% ipython --no-banner

In [1]: import numpy as np

In [2]: from numpy import linalg as LA

In [3]: np.set_printoptions(precision=2, suppress=True, linewidth=160)

In [4]: E = np.loadtxt("data.csv", delimiter=",")

In [5]: E
Out[5]: 
array([[-2.,  0., -2.,  0.],
       [ 1.,  0.,  1.,  0.],
       [-2.,  0., -2.,  0.],
       [ 1.,  0.,  1.,  0.]])

In [6]: # looks like rank 1

In [7]: left, sv, vt = LA.svd(E)

In [8]: evecs = vt[:(sv > 1e-8).sum()]

In [9]: rng = np.random.default_rng(15939)

In [10]: vec = E[1] + 4 * E[2] + rng.integers(2) * np.eye(4)[0]

In [11]: vec
Out[11]: array([-6.,  0., -7.,  0.])

In [12]: np.round(LA.norm(vec - evecs.T @ evecs @ vec), 2)
Out[12]: np.float64(0.71)

In [13]: evecs.T @ evecs
Out[13]: 
array([[0.5, 0. , 0.5, 0. ],
       [0. , 0. , 0. , 0. ],
       [0.5, 0. , 0.5, 0. ],
       [0. , 0. , 0. , 0. ]])

In [14]: out = np.array([[0, -2], [0, -1], [0, -1]])

In [15]: A = np.kron(np.eye(3, dtype=int), out)

In [16]: A
Out[16]: 
array([[ 0, -2,  0,  0,  0,  0],
       [ 0, -1,  0,  0,  0,  0],
       [ 0, -1,  0,  0,  0,  0],
       [ 0,  0,  0, -2,  0,  0],
       [ 0,  0,  0, -1,  0,  0],
       [ 0,  0,  0, -1,  0,  0],
       [ 0,  0,  0,  0,  0, -2],
       [ 0,  0,  0,  0,  0, -1],
       [ 0,  0,  0,  0,  0, -1]])

In [17]: [round(float(x), 2) for x in LA.svd(A, compute_uv=False)[:3]]
Out[17]: [2.45, 2.45, 2.45]

In [18]: print(A.T @ A)
[[0 0 0 0 0 0]
 [0 6 0 0 0 0]
 [0 0 0 0 0 0]
 [0 0 0 6 0 0]
 [0 0 0 0 0 0]
 [0 0 0 0 0 6]]

In [19]: A[:, 4] @ A[:, 2]
Out[19]: np.int64(0)

In [20]: LA.norm(A, axis=0)
Out[20]: array([0.  , 2.45, 0.  , 2.45, 0.  , 2.45])

In [21]: LA.svd(A, compute_uv=False)
Out[21]: array([2.45, 2.45, 2.45, 0.  , 0.  , 0.  ])

In [22]: out = A / np.sqrt((A ** 2).mean(axis=1, keepdims=True))

In [23]: out[7]
Out[23]: array([ 0.  ,  0.  ,  0.  ,  0.  ,  0.  , -2.45])

In [24]: print(A - A.mean(axis=1, keepdims=True))
[[ 0.33 -1.67  0.33  0.33  0.33  0.33]
 [ 0.17 -0.83  0.17  0.17  0.17  0.17]
 [ 0.17 -0.83  0.17  0.17  0.17  0.17]
 [ 0.33  0.33  0.33 -1.67  0.33  0.33]
 [ 0.17  0.17  0.17 -0.83  0.17  0.17]
 [ 0.17  0.17  0.17 -0.83  0.17  0.17]
 [ 0.33  0.33  0.33  0.33  0.33 -1.67]
 [ 0.17  0.17  0.17  0.17  0.17 -0.83]
 [ 0.17  0.17  0.17  0.17  0.17 -0.83]]

In [25]: LA.matrix_rank(out) == LA.matrix_rank(A)
Out[25]: np.True_
